$ python -q
>>> import numpy as np
>>> np.set_printoptions(precision=3, suppress=True, linewidth=160)
>>> def rnd(a):
...     return np.round(a, 3) + 0
... 
>>> J = np.array([[19, 48, 0],
...     [18, 57, 0],
...     [1, 54, 0],
...     [22, 73, 0],
...     [2, 45, 0],
...     [0, 0, 0],
...     [17, 14, 13],
...     [6, 9, 4],
...     [16, 75, 0],
...     [8, 0, 18],
...     [0, 4, 0],
...     [24, 3, 28]])
>>> q, V = np.linalg.qr(J[:, :2])[0], np.linalg.qr(J[:, 2:])[0]
>>> sv = np.linalg.svd(q.T @ V, compute_uv=False)
>>> (sv > 0.9).sum()
np.int64(0)
>>> G = np.cov(J, rowvar=False)
>>> rnd(G)
array([[  83.72 ,   92.561,   32.977],
       [  92.561,  871.788, -154.864],
       [  32.977, -154.864,   87.477]])
>>> rnd(np.corrcoef(J[:, 0], J[:, 2])[0, 1])
np.float64(0.385)
>>> G.shape
(3, 3)
>>> rnd(np.polyfit(J[:, 0], J[:, 2], 1))
array([0.394, 0.884])
>>> x = np.array([3, 1, 3])
>>> target = J @ x
>>> rnd(np.linalg.pinv(J) @ J)
array([[1., 0., 0.],
       [0., 1., 0.],
       [0., 0., 1.]])
>>> rng = np.random.default_rng(34191)
>>> target = target + 0.3 * rng.normal(size=12)
>>> print(rnd(target))
[104.963 110.825  56.831 139.363  51.051  -0.078 104.3    38.76  122.482  78.618   3.928 158.606]
>>> beta, *_ = np.linalg.lstsq(J, target)
>>> [round(float(np.linalg.norm(np.linalg.solve(J.T @ J + lam * np.eye(3), J.T @ target))), 2) for lam in (0, 1, 10, 100)]
[4.36, 4.36, 4.34, 4.19]
>>> rnd(J.T @ (target - J @ beta))
array([0., 0., 0.])
>>> rnd(np.linalg.norm(target - J @ beta))
np.float64(1.052)
>>> beta.round()
array([3., 1., 3.])
>>> Xs = (J - J.mean(axis=0)) / J.std(axis=0)
>>> np.argwhere(np.abs(Xs) > 2)
array([[11,  2]])
>>> beta = np.linalg.lstsq(np.delete(Xs, 1, axis=1), Xs[:, 1])[0]
>>> print(rnd(1 - np.var(Xs[:, 1] - np.delete(Xs, 1, axis=1) @ beta)))
0.681
>>> print(rnd(beta))
[ 0.656 -0.814]
>>> E = np.loadtxt("a.csv", delimiter=",")
>>> E
array([[-2., -2.,  2.,  2.],
       [ 1.,  1., -2.,  1.],
       [ 0., -2.,  0., -1.],
       [ 0., -2.,  0.,  2.]])
>>> A2 = np.array([[-2, 2, -4], [-6, 6, 1], [5, 0, 9], [-4, -8, 2]])
>>> print(E @ A2)
[[ 18. -32.  28.]
 [-22.   0. -19.]
 [ 16.  -4.  -4.]
 [  4. -28.   2.]]
>>> np.einsum("ij->j", E)
array([-1., -5.,  0.,  4.])
>>> print(np.vstack([E, A2.T]).shape)
(7, 4)
>>> np.einsum("ik,kj->ij", E, A2)
array([[ 18., -32.,  28.],
       [-22.,   0., -19.],
       [ 16.,  -4.,  -4.],
       [  4., -28.,   2.]])
>>> np.einsum("ik,kj->ji", E, A2)
array([[ 18., -22.,  16.,   4.],
       [-32.,   0.,  -4., -28.],
       [ 28., -19.,  -4.,   2.]])
>>> np.linalg.matrix_rank(E @ A2)
np.int64(3)
>>> A2 = E / np.sqrt((E ** 2).mean(axis=1, keepdims=True))
>>> print(rnd(np.linalg.norm(A2, axis=1)))
[2. 2. 2. 2.]
>>> E - E.mean(axis=1, keepdims=True)
array([[-2.  , -2.  ,  2.  ,  2.  ],
       [ 0.75,  0.75, -2.25,  0.75],
       [ 0.75, -1.25,  0.75, -0.25],
       [ 0.  , -2.  ,  0.  ,  2.  ]])
>>> print(np.linalg.matrix_rank(A2) == np.linalg.matrix_rank(E))
True
>>> labels = rng.permutation(4)
>>> labels
array([0, 2, 3, 1])
>>> A2 = E[labels][:, labels]
>>> A2
array([[-2.,  2.,  2., -2.],
       [ 0.,  0., -1., -2.],
       [ 0.,  0.,  2., -2.],
       [ 1., -2.,  1.,  1.]])
>>> np.allclose(A2, E)
False
>>> E[3] @ E[2]
np.float64(2.0)
>>> rnd(np.linalg.norm(E[3], 1)), rnd(np.linalg.norm(E[3], np.inf))
(np.float64(4.0), np.float64(2.0))
>>> rnd(np.linalg.norm(E, "nuc"))
np.float64(10.2)
>>> print(rnd(np.linalg.norm(E, axis=1)))
[4.    2.646 2.236 2.828]
>>> rnd(np.linalg.norm(E, 2))
np.float64(4.832)
>>> feats = np.load("block11.npy")
>>> feats
array([[ 0,  3,  0,  3],
       [-2, -2,  2, -1],
       [-1,  0,  3, -2],
       [ 3, -3,  3,  0]])
>>> Xs = J - J.mean(axis=0)
>>> V = np.linalg.svd(Xs)[2][:1]
>>> A2 = Xs - Xs @ V.T @ V
>>> rnd(np.cov(Xs @ V.T, rowvar=False))
np.float64(909.985)
>>> rnd(np.linalg.norm(A2) / np.linalg.norm(Xs))
np.float64(0.357)
>>> rnd((Xs @ V.T).std(axis=0))
array([28.882])
>>> rnd(np.diag(V.T @ V))
array([0.01 , 0.957, 0.032])
